$ python -q
>>> import numpy as np
>>> import numpy.linalg as la
>>> np.set_printoptions(precision=2, suppress=True, linewidth=160)
>>> m1 = np.loadtxt("sample15.csv", delimiter=",")
>>> m1
array([[-4.,  2.,  3.,  0., -1.,  1.,  3.],
       [-3.,  1.,  3., -2.,  2.,  3., -2.],
       [ 0., -1.,  2., -2.,  1., -1.,  2.],
       [ 0.,  0.,  0.,  5.,  2., -2., -1.],
       [ 3.,  3.,  2., -2., -5., -1.,  3.],
       [-2.,  3.,  3.,  2.,  2.,  9.,  2.],
       [ 0.,  0.,  0.,  2.,  0., -1., -8.]])
>>> vec = np.array([1, 0, 0, 0, 0, 2, 1])
>>> target = m1 @ vec
>>> target
array([  1.,   1.,   0.,  -5.,   4.,  18., -10.])
>>> np.round(la.solve(m1.T, m1[4]), 2) + 0
array([0., 0., 0., 0., 1., 0., 0.])
>>> np.round(la.solve(m1, m1[:, 3]), 2) + 0
array([0., 0., 0., 1., 0., 0., 0.])
>>> feats = np.array([[-3.27, 0.51, 2.52, -2.77],
...     [1.29, -2.89, 3.77, -0.86],
...     [-1.64, 3.64, 0.22, 3.0],
...     [-2.35, -3.12, 0.68, 3.05],
...     [2.18, 2.37, -2.65, -2.76],
...     [3.48, 2.82, -1.11, -1.93],
...     [-4.88, -0.69, -0.03, 0.81],
...     [-1.96, 2.42, 3.09, 2.4],
...     [-2.48, -2.89, 3.2, -0.49],
...     [3.56, -2.05, 2.13, -1.89],
...     [2.35, 1.86, 3.93, -0.75],
...     [1.29, -2.17, -4.31, -0.23]])
>>> feats
array([[-3.27,  0.51,  2.52, -2.77],
       [ 1.29, -2.89,  3.77, -0.86],
       [-1.64,  3.64,  0.22,  3.  ],
       [-2.35, -3.12,  0.68,  3.05],
       [ 2.18,  2.37, -2.65, -2.76],
       [ 3.48,  2.82, -1.11, -1.93],
       [-4.88, -0.69, -0.03,  0.81],
       [-1.96,  2.42,  3.09,  2.4 ],
       [-2.48, -2.89,  3.2 , -0.49],
       [ 3.56, -2.05,  2.13, -1.89],
       [ 2.35,  1.86,  3.93, -0.75],
       [ 1.29, -2.17, -4.31, -0.23]])
>>> A2 = np.array([[3, 7], [7, 5], [5, 7], [0, 9]])
>>> np.einsum("ij->j", feats)
array([-2.43, -0.19, 11.44, -2.42])
>>> np.einsum("ij,ij->i", feats, feats)
array([24.98, 24.97, 24.99, 25.02, 25.01, 25.02, 24.95, 25.01, 24.98, 24.99, 24.99, 25.  ])
>>> vec = np.array([4, 5, 3, 4])
>>> target = feats @ vec
>>> np.round(la.pinv(feats) @ feats, 2) + 0
array([[1., 0., 0., 0.],
       [0., 1., 0., 0.],
       [0., 0., 1., 0.],
       [0., 0., 0., 1.]])
>>> rng = np.random.default_rng(584088)
>>> target = target + 0.02 * rng.normal(size=12)
>>> target
array([-14.06,  -1.42,  24.31, -10.79,   1.56,  16.97, -19.8 ,  23.12, -16.74,   2.79,  27.51, -19.53])
>>> b, *_ = la.lstsq(feats, target)
>>> np.round(feats.T @ (target - feats @ b), 2) + 0
array([0., 0., 0., 0.])
>>> [round(float(la.norm(la.solve(feats.T @ feats + lam * np.eye(4), feats.T @ target))), 2) for lam in (0, 1, 10, 100)]
[8.13, 7.95, 6.7, 2.84]
>>> cen = feats - feats.mean(axis=0)
>>> Uu, s, Vt = la.svd(cen, full_matrices=False)
>>> np.searchsorted(np.cumsum(s ** 2) / (s ** 2).sum(), 0.9) + 1
np.int64(4)
>>> (np.sign(Uu[:, 0]) == np.sign(Uu[0, 0])).astype(int)
array([1, 1, 1, 1, 0, 0, 1, 1, 1, 0, 0, 0])
>>> np.abs(Vt[-1])
array([0.5 , 0.12, 0.06, 0.85])
>>> Vt[0] * np.sign(Vt[0, np.abs(Vt[0]).argmax()])
array([ 0.79,  0.26, -0.39, -0.4 ])
>>> np.round(cen.mean(axis=0), 2) + 0
array([0., 0., 0., 0.])
>>> np.round((s ** 2).sum() ** 2 / (s ** 4).sum(), 2)
np.float64(3.34)
>>> np.unravel_index(np.abs(feats).argmax(), feats.shape)
(np.int64(6), np.int64(0))
>>> np.abs(feats).max()
np.float64(4.88)
>>> proj = feats @ la.solve(feats.T @ feats, feats.T)
>>> la.matrix_rank(np.eye(12) - proj)
np.int64(8)
>>> np.round(la.eigvalsh(proj), 2) + 0
array([0., 0., 0., 0., 0., 0., 0., 0., 1., 1., 1., 1.])
>>> mat = np.loadtxt("arr.csv", delimiter=",")
>>> mat
array([[ 4.,  5.,  6.,  7.,  8.,  9.],
       [10., 11., 12., 13., 14., 15.],
       [16., 17., 18., 19., 20., 21.]])
>>> theta = np.radians(15)
>>> R = np.eye(6)
>>> R[0, 0] = R[4, 4] = np.cos(theta)
>>> R[0, 4], R[4, 0] = -np.sin(theta), np.sin(theta)
>>> R
array([[ 0.97,  0.  ,  0.  ,  0.  , -0.26,  0.  ],
       [ 0.  ,  1.  ,  0.  ,  0.  ,  0.  ,  0.  ],
       [ 0.  ,  0.  ,  1.  ,  0.  ,  0.  ,  0.  ],
       [ 0.  ,  0.  ,  0.  ,  1.  ,  0.  ,  0.  ],
       [ 0.26,  0.  ,  0.  ,  0.  ,  0.97,  0.  ],
       [ 0.  ,  0.  ,  0.  ,  0.  ,  0.  ,  1.  ]])
>>> A2 = mat @ R.T
>>> np.round(la.svd(mat, compute_uv=False), 2) + 0, np.round(la.svd(A2, compute_uv=False), 2) + 0
(array([57.36,  2.63,  0.  ]), array([57.36,  2.63,  0.  ]))
>>> np.abs(A2 - mat).max(axis=0)
array([5.72, 0.  , 0.  , 0.  , 3.46, 0.  ])
>>> np.allclose(mat @ mat.T, A2 @ A2.T)
True
>>> u = np.array([3, 0])
>>> np.polyval(u, R[5])
array([0., 0., 0., 0., 0., 3.])
>>> np.array([np.convolve(row, u, "same") for row in R])
array([[ 2.9 ,  0.  ,  0.  ,  0.  , -0.78,  0.  ],
       [ 0.  ,  3.  ,  0.  ,  0.  ,  0.  ,  0.  ],
       [ 0.  ,  0.  ,  3.  ,  0.  ,  0.  ,  0.  ],
       [ 0.  ,  0.  ,  0.  ,  3.  ,  0.  ,  0.  ],
       [ 0.78,  0.  ,  0.  ,  0.  ,  2.9 ,  0.  ],
       [ 0.  ,  0.  ,  0.  ,  0.  ,  0.  ,  3.  ]])
>>> np.convolve(R[5], u)
array([0., 0., 0., 0., 0., 3., 0.])
>>> u, g = mat[0], mat[1]
>>> u @ u
np.float64(271.0)
>>> p = (u @ g) / (u @ u) * u
>>> np.outer(u, g)
array([[ 40.,  44.,  48.,  52.,  56.,  60.],
       [ 50.,  55.,  60.,  65.,  70.,  75.],
       [ 60.,  66.,  72.,  78.,  84.,  90.],
       [ 70.,  77.,  84.,  91.,  98., 105.],
       [ 80.,  88.,  96., 104., 112., 120.],
       [ 90.,  99., 108., 117., 126., 135.]])
>>> la.matrix_rank(np.outer(u, g))
np.int64(1)
>>> p
array([ 7.45,  9.32, 11.18, 13.04, 14.91, 16.77])
>>> g - p
array([ 2.55,  1.68,  0.82, -0.04, -0.91, -1.77])
>>> O, _ = la.qr(np.array([[0.1, -0.9, -1.6, -0.1, -1.0, -0.2],
...     [-0.6, 0.9, -0.4, -0.5, 1.8, -0.5],
...     [-1.0, 0.0, 0.3, 0.3, -0.3, -1.4],
...     [-0.6, 1.3, -1.5, -0.1, -0.9, 0.9],
...     [-1.8, -0.2, -0.1, -0.5, -0.6, 1.6],
...     [-0.1, 1.3, -1.5, 1.3, -1.1, -1.1]]))
>>> arr = 4 * O
>>> arr
array([[-0.18,  1.61, -3.49, -0.26, -0.88, -0.59],
       [ 1.08, -1.39,  0.22, -1.96, -3.  , -0.05],
       [ 1.79,  0.43,  0.63,  1.83, -0.66, -2.9 ],
       [ 1.08, -2.12, -1.26, -1.42,  2.23, -1.33],
       [ 3.23,  1.15, -0.12, -0.05,  0.61,  1.97],
       [ 0.18, -2.34, -1.32,  2.59, -0.66,  1.26]])
>>> blk = np.stack([arr, -1 * arr, arr[::-1]])
>>> la.det(blk)
array([-4096., -4096.,  4096.])
>>> u = np.array([-8, -6, -7, 6, 4, 2])
>>> A2 = arr + np.outer(u, np.eye(6)[5])
>>> la.matrix_rank(A2 - arr)
np.int64(1)
>>> round(la.det(A2) / la.det(arr), 2), round(float(1 + la.solve(arr, u)[5]), 2)
(np.float64(2.73), 2.73)
>>> A2 = la.inv(arr)
>>> round(float(la.det(arr) * la.det(A2)), 2)
1.0
>>> A2.round(2) + 0
array([[-0.01,  0.07,  0.11,  0.07,  0.2 ,  0.01],
       [ 0.1 , -0.09,  0.03, -0.13,  0.07, -0.15],
       [-0.22,  0.01,  0.04, -0.08, -0.01, -0.08],
       [-0.02, -0.12,  0.11, -0.09,  0.  ,  0.16],
       [-0.05, -0.19, -0.04,  0.14,  0.04, -0.04],
       [-0.04,  0.  , -0.18, -0.08,  0.12,  0.08]])
>>> (np.abs(A2) > 1e-9).astype(int)
array([[1, 1, 1, 1, 1, 1],
       [1, 1, 1, 1, 1, 1],
       [1, 1, 1, 1, 1, 1],
       [1, 1, 1, 1, 1, 1],
       [1, 1, 1, 1, 1, 1],
       [1, 1, 1, 1, 1, 1]])
>>> np.round(arr @ A2, 2) + 0
array([[1., 0., 0., 0., 0., 0.],
       [0., 1., 0., 0., 0., 0.],
       [0., 0., 1., 0., 0., 0.],
       [0., 0., 0., 1., 0., 0.],
       [0., 0., 0., 0., 1., 0.],
       [0., 0., 0., 0., 0., 1.]])
>>> np.allclose(A2, arr.T)
False
